% ipython --no-banner

In [1]: import numpy as np

In [2]: np.set_printoptions(suppress=True, linewidth=140)

In [3]: tidy = lambda a: np.round(a, 3) + 0

In [4]: X = np.load("layer15.npy")

In [5]: print(X)
[[  0  15  20   0  12  16]
 [ 15  20  25  12  16  20]
 [ 15   0  10  12   0   8]
 [  0  -6  -8   0   9  12]
 [ -6  -8 -10   9  12  15]
 [ -6   0  -4   9   0   6]]

In [6]: Q, Rm = np.linalg.qr(X)

In [7]: print(tidy(np.abs(np.diag(Rm))))
[22.847 22.204  6.465 18.12  17.61   5.127]

In [8]: print(tidy(Q @ Rm))
[[  0.  15.  20.   0.  12.  16.]
 [ 15.  20.  25.  12.  16.  20.]
 [ 15.   0.  10.  12.   0.   8.]
 [  0.  -6.  -8.   0.   9.  12.]
 [ -6.  -8. -10.   9.  12.  15.]
 [ -6.   0.  -4.   9.   0.   6.]]

In [9]: print(tidy(Q.T @ Q))
[[1. 0. 0. 0. 0. 0.]
 [0. 1. 0. 0. 0. 0.]
 [0. 0. 1. 0. 0. 0.]
 [0. 0. 0. 1. 0. 0.]
 [0. 0. 0. 0. 1. 0.]
 [0. 0. 0. 0. 0. 1.]]

In [10]: print(tidy(np.trace(Q @ Q.T)))
6.0

In [11]: print(Q.shape, Rm.shape)
(6, 6) (6, 6)

In [12]: print(tidy(Rm))
[[-22.847 -15.232 -26.655 -11.03   -7.353 -12.868]
 [  0.    -22.204 -23.51    0.    -10.719 -11.35 ]
 [  0.      0.      6.465   0.      0.      3.121]
 [  0.      0.      0.     18.12   12.08   21.14 ]
 [  0.      0.      0.      0.    -17.61  -18.646]
 [  0.      0.      0.      0.      0.      5.127]]

In [13]: other = X / np.linalg.norm(X, axis=1, keepdims=True)

In [14]: G = other @ other.T

In [15]: print(tidy(G[3]))
[0.087 0.078 0.038 1.    0.905 0.444]

In [16]: print(tidy(np.linalg.norm(other, axis=1)))
[1. 1. 1. 1. 1. 1.]

In [17]: print(tidy(G))
[[1.    0.905 0.444 0.087 0.078 0.038]
 [0.905 1.    0.745 0.078 0.087 0.065]
 [0.444 0.745 1.    0.038 0.065 0.087]
 [0.087 0.078 0.038 1.    0.905 0.444]
 [0.078 0.087 0.065 0.905 1.    0.745]
 [0.038 0.065 0.087 0.444 0.745 1.   ]]

In [18]: x = np.array([8, -5, 6, 5, 6, -5])

In [19]: print(X * x)
[[   0  -75  120    0   72  -80]
 [ 120 -100  150   60   96 -100]
 [ 120    0   60   60    0  -40]
 [   0   30  -48    0   54  -60]
 [ -48   40  -60   45   72  -75]
 [ -48    0  -24   45    0  -30]]

In [20]: print(X @ x)
[ 37 226 200 -24 -26 -57]

In [21]: print((X * x).sum(axis=1))
[ 37 226 200 -24 -26 -57]

In [22]: print(X @ (2 * x))
[  74  452  400  -48  -52 -114]

In [23]: print(np.einsum("ij,j->i", X, x))
[ 37 226 200 -24 -26 -57]

In [24]: print(X @ np.eye(6)[5])
[16. 20.  8. 12. 15.  6.]

In [25]: print((X + X.T) / 2)
[[ 0.  15.  17.5  0.   3.   5. ]
 [15.  20.  12.5  3.   4.  10. ]
 [17.5 12.5 10.   2.  -5.   2. ]
 [ 0.   3.   2.   0.   9.  10.5]
 [ 3.   4.  -5.   9.  12.   7.5]
 [ 5.  10.   2.  10.5  7.5  6. ]]

In [26]: print(np.allclose(X, X.T))
False

In [27]: print(np.trace(X))
48

In [28]: print(tidy(np.sort(np.abs(np.linalg.eigvals(X)))))
[ 5.439  5.439 12.04  12.04  35.376 35.376]

In [29]: M = np.loadtxt("dump.csv", delimiter=",")

In [30]: print(M)
[[ 0.8 -0.3  0.8  0.5 -1.2 -0.7  0.8 -1.9 -1.1]
 [-1.3 -0.7 -1.6 -2.2 -0.6 -0.3  0.   0.  -0.2]
 [ 0.9  0.1 -1.3 -0.7  2.   1.1 -0.4  0.7 -0.2]
 [ 0.3  0.8  0.1  0.6 -1.4  0.9 -1.5 -0.2 -0.5]
 [ 0.9 -0.5 -1.4 -0.2  0.5 -0.6 -1.2  0.4 -1.6]
 [ 0.9  1.7 -0.3 -0.8  0.5 -0.8  0.5 -0.1 -0.6]
 [ 0.5  1.2 -0.6  1.6 -1.  -0.4 -0.6  0.8  0.1]
 [-1.1  0.5 -0.4 -0.7 -0.9  0.7  0.4 -0.4  2.9]
 [ 1.7  1.2 -0.3 -0.7  0.1 -0.9 -0.7 -0.5  0.3]
 [-1.2  1.1 -0.2  0.5  1.  -0.4 -0.2 -0.4  1.1]
 [ 0.3 -1.7  0.  -0.5  0.  -1.6  0.6 -0.1  0.8]
 [-0.2  0.7 -0.6  1.7 -0.5 -1.4 -0.9 -0.5  1.2]]

In [31]: rng = np.random.default_rng(1407)

In [32]: labels = rng.permutation(9)

In [33]: other = M[:, labels] * rng.choice([-1, 1], 9)

In [34]: print(other)
[[ 0.8  0.8  0.7 -1.1 -1.9  0.5  0.8 -0.3  1.2]
 [-1.6 -1.3  0.3 -0.2  0.  -2.2  0.  -0.7  0.6]
 [-1.3  0.9 -1.1 -0.2  0.7 -0.7 -0.4  0.1 -2. ]
 [ 0.1  0.3 -0.9 -0.5 -0.2  0.6 -1.5  0.8  1.4]
 [-1.4  0.9  0.6 -1.6  0.4 -0.2 -1.2 -0.5 -0.5]
 [-0.3  0.9  0.8 -0.6 -0.1 -0.8  0.5  1.7 -0.5]
 [-0.6  0.5  0.4  0.1  0.8  1.6 -0.6  1.2  1. ]
 [-0.4 -1.1 -0.7  2.9 -0.4 -0.7  0.4  0.5  0.9]
 [-0.3  1.7  0.9  0.3 -0.5 -0.7 -0.7  1.2 -0.1]
 [-0.2 -1.2  0.4  1.1 -0.4  0.5 -0.2  1.1 -1. ]
 [ 0.   0.3  1.6  0.8 -0.1 -0.5  0.6 -1.7 -0. ]
 [-0.6 -0.2  1.4  1.2 -0.5  1.7 -0.9  0.7  0.5]]

In [35]: Uu, _, Vh = np.linalg.svd(M.T @ other)

In [36]: print(tidy(Uu @ Vh))
[[ 0.  1.  0.  0.  0.  0.  0.  0.  0.]
 [ 0.  0.  0.  0.  0.  0.  0.  1.  0.]
 [ 1.  0.  0.  0.  0.  0.  0.  0.  0.]
 [ 0.  0.  0.  0.  0.  1.  0.  0.  0.]
 [ 0.  0.  0.  0.  0.  0.  0.  0. -1.]
 [ 0.  0. -1.  0.  0.  0.  0.  0.  0.]
 [ 0.  0.  0.  0.  0.  0.  1.  0.  0.]
 [ 0.  0.  0.  0.  1.  0.  0.  0.  0.]
 [ 0.  0.  0.  1.  0.  0.  0.  0.  0.]]

In [37]: print(labels)
[2 0 5 8 7 3 6 1 4]

In [38]: t = np.radians(180)

In [39]: Rm = np.eye(9)

In [40]: Rm[2, 2] = Rm[1, 1] = np.cos(t)

In [41]: Rm[2, 1], Rm[1, 2] = -np.sin(t), np.sin(t)

In [42]: print(tidy(Rm))
[[ 1.  0.  0.  0.  0.  0.  0.  0.  0.]
 [ 0. -1.  0.  0.  0.  0.  0.  0.  0.]
 [ 0.  0. -1.  0.  0.  0.  0.  0.  0.]
 [ 0.  0.  0.  1.  0.  0.  0.  0.  0.]
 [ 0.  0.  0.  0.  1.  0.  0.  0.  0.]
 [ 0.  0.  0.  0.  0.  1.  0.  0.  0.]
 [ 0.  0.  0.  0.  0.  0.  1.  0.  0.]
 [ 0.  0.  0.  0.  0.  0.  0.  1.  0.]
 [ 0.  0.  0.  0.  0.  0.  0.  0.  1.]]

In [43]: other = M @ Rm.T

In [44]: print(tidy(np.linalg.svd(M, compute_uv=False)), tidy(np.linalg.svd(other, compute_uv=False)))
[4.718 4.557 4.002 3.334 2.966 2.804 1.993 1.574 1.085] [4.718 4.557 4.002 3.334 2.966 2.804 1.993 1.574 1.085]

In [45]: print(np.abs(other - M).max(axis=0))
[0.  3.4 3.2 0.  0.  0.  0.  0.  0. ]

In [46]: print(np.allclose(M @ M.T, other @ other.T))
True

In [47]: x = np.array([2, -2, 5, -6, -9, -8, 1, -9, 9])

In [48]: rhs = M @ x

In [49]: coef, lr = np.zeros(9), 1 / np.linalg.norm(M, 2) ** 2

In [50]: for i in range(40):
    ...:     coef -= lr * M.T @ (M @ coef - rhs)
    ...:     if i % 10 == 0: print(i, round(np.linalg.norm(M @ coef - rhs), 3))
    ...: 
0 25.695
10 2.971
20 1.483
30 0.84

In [51]: print(tidy(np.linalg.cond(M)))
4.35

In [52]: M @ M
---------------------------------------------------------------------------
ValueError                                Traceback (most recent call last)
Cell In[52], line 1
----> 1 M @ M

ValueError: matmul: Input operand 1 has a mismatch in its core dimension 0, with gufunc signature (n?,k),(k,m?)->(n?,m?) (size 12 is different from 9)

In [53]: G = M.T @ M

In [54]: print(np.linalg.matrix_rank(G))
9

In [55]: print(np.allclose(G, G.T))
True

In [56]: print(tidy(np.trace(G)), tidy((M ** 2).sum()))
94.44 94.44

In [57]: print(tidy(np.linalg.svd(M, compute_uv=False) ** 2))
[22.257 20.769 16.014 11.119  8.796  7.861  3.971  2.477  1.176]

In [58]: other = np.array([[1, 1], [1, -1]])

In [59]: J = np.kron(other, np.kron(other, other))[rng.permutation(8)][:11]

In [60]: print(J)
[[ 1  1 -1 -1  1  1 -1 -1]
 [ 1 -1  1 -1 -1  1 -1  1]
 [ 1  1  1  1 -1 -1 -1 -1]
 [ 1 -1  1 -1  1 -1  1 -1]
 [ 1 -1 -1  1  1 -1 -1  1]
 [ 1  1 -1 -1 -1 -1  1  1]
 [ 1 -1 -1  1 -1  1  1 -1]
 [ 1  1  1  1  1  1  1  1]]

In [61]: other = J / np.linalg.norm(J, axis=1, keepdims=True)

In [62]: G = other @ other.T

In [63]: print((np.abs(G) > 0.9).astype(int))
[[1 0 0 0 0 0 0 0]
 [0 1 0 0 0 0 0 0]
 [0 0 1 0 0 0 0 0]
 [0 0 0 1 0 0 0 0]
 [0 0 0 0 1 0 0 0]
 [0 0 0 0 0 1 0 0]
 [0 0 0 0 0 0 1 0]
 [0 0 0 0 0 0 0 1]]

In [64]: print(tidy(G[3]))
[0. 0. 0. 1. 0. 0. 0. 0.]

In [65]: print(tidy(G))
[[1. 0. 0. 0. 0. 0. 0. 0.]
 [0. 1. 0. 0. 0. 0. 0. 0.]
 [0. 0. 1. 0. 0. 0. 0. 0.]
 [0. 0. 0. 1. 0. 0. 0. 0.]
 [0. 0. 0. 0. 1. 0. 0. 0.]
 [0. 0. 0. 0. 0. 1. 0. 0.]
 [0. 0. 0. 0. 0. 0. 1. 0.]
 [0. 0. 0. 0. 0. 0. 0. 1.]]

In [66]: K = np.loadtxt("sample6.csv", delimiter=",")

In [67]: print(K)
[[-0.298  5.01   4.406  8.89   0.189  1.252  5.181 11.664 10.349  5.116 10.363 11.034  2.784 10.192]
 [ 0.465  4.693  5.448  9.442  1.98  -1.473  4.811 10.655  9.576  4.924  9.674 11.024  6.101  8.246]
 [ 0.3    3.437  5.187  9.006  0.234  1.29   7.103  9.591 10.465  5.99  10.795 10.202  5.694  9.856]
 [ 1.183  4.334  3.974  9.431  2.48  -0.799  6.156 10.817 10.609  3.59  10.551 11.025  3.438  9.801]
 [ 0.652  5.867  5.133  8.801  0.276 -0.448  4.417 10.569  9.619  4.025  9.435  7.732  4.707 10.55 ]
 [ 1.483  4.377  5.155  9.137 -0.063  0.208  6.319  9.412  9.402  4.471 10.573  8.984  3.746  9.546]
 [-0.494  3.924  5.663  9.071 -1.12   1.423  4.669  9.809 10.479  3.663  9.282 11.253  4.156  8.343]
 [-0.364  4.863  5.108  8.594 -1.306  0.816  5.396  9.294 10.952  3.925  9.893 10.665  4.882  9.143]
 [-0.227  6.346  5.896 11.431 -1.389  0.131  4.634  8.8    9.083  6.948 10.591 10.295  6.173  8.429]
 [-1.887  3.777  3.569  9.826  1.812  1.171  4.978 10.265 10.204  3.972 12.294  9.532  5.801  9.605]
 [ 0.24   3.054  3.913 10.493 -0.006 -1.022  4.755  9.266  9.67   5.56  11.569  9.79   3.041 11.42 ]
 [-0.813  5.008  4.837  9.917  0.509 -0.879  5.368 10.567 10.054  4.276  9.472  9.79   5.675  9.658]
 [-2.426  5.749  5.955  9.545 -0.354  0.904  6.262 11.169  9.822  5.101 11.122  9.804  5.731 10.603]
 [-0.914  4.691  5.707 10.077  1.098 -1.114  4.321 10.46  10.611  5.833 10.453 10.847  6.654  8.287]
 [-1.151  5.674  4.98   9.252  1.568 -1.652  4.358 12.052 11.079  6.683 10.481 10.324  5.674 10.674]
 [-0.536  4.931  6.926  8.35  -1.417 -0.636  3.076 10.736 11.908  3.158  9.775 10.072  5.18   9.283]
 [-0.892  6.163  3.152 10.546 -0.437 -0.682  4.401 10.476 11.887  5.02  10.432  9.27   5.986  8.412]
 [ 0.49   5.177  5.284  9.363 -0.061  1.328  2.348  9.018  9.13   4.785 10.583 12.298  7.076  9.264]
 [ 0.74   5.241  4.334  9.974 -0.786 -0.315  5.332  9.362 10.996  5.175  7.667 10.428  4.801 11.095]
 [-0.595  3.984  4.293 11.036 -1.043 -0.165  5.304  9.362  9.536  5.176 10.91  11.559  5.017  8.281]
 [-1.021  4.363  4.017  9.803 -0.66  -0.699  4.435  9.533  9.354  6.362  7.65  10.447  6.364  7.818]
 [-0.212  2.979  4.681 11.068  1.421 -0.22   4.666 10.228 10.024  7.063  9.098 11.004  3.258  8.967]
 [ 0.816  6.904  4.517 10.597 -0.971 -0.184  2.021  9.473 11.488  6.     9.366 10.375  4.115 11.562]
 [ 0.768  5.272  3.622 10.185 -0.903  0.252  5.151 10.33   9.503  4.803 10.148 10.469  5.373  9.681]
 [-0.414  3.599  6.099  8.884 -0.22  -1.154  5.487 10.21   9.728  6.756  8.493  9.848  6.787 10.371]
 [-0.055  4.091  4.14   8.482  1.034 -0.926  5.164 12.527 10.295  5.946 10.402  9.544  6.269 11.009]
 [ 2.244  4.506  6.511  9.932  1.597 -1.402  6.406  9.821 11.561  4.414  9.216  9.436  5.279 11.774]
 [-0.556  6.779  4.994 10.425 -0.936  1.171  5.082  8.945  9.744  7.717  8.281 10.355  5.097  9.175]
 [ 0.364  4.286  4.977 10.767  0.795  0.732  5.996  8.805 11.523  4.147  9.631  8.846  4.552  9.408]
 [-0.706  5.065  6.215 12.11  -0.592  0.22   5.652 11.615 10.945  4.726  9.731  9.96   3.232 10.196]
 [ 0.254  4.337  4.131 11.338 -0.544  1.741  4.966 11.782  8.667  5.461  9.952  9.364  5.48   9.881]
 [-1.384  4.557  3.131 11.555  0.257 -0.81   6.349  7.577  8.323  6.122  8.558  7.99   5.643 12.115]
 [-0.785  6.061  4.043  8.403 -1.812  1.892  5.865  8.912  8.961  5.685  9.947 11.691  4.061  8.241]
 [-0.875  5.638  4.024  9.491 -0.193  1.654  4.301 10.864 10.766  2.804  9.345 10.571  5.118  9.808]]

In [68]: x = np.array([-1, 2, -2, -1, 2, -2, -1, -1, -2, -1, 0, -1, 2, 2])

In [69]: print(np.linalg.norm(K @ x) <= np.linalg.norm(K, 2) * np.linalg.norm(x) + 1e-9)
True
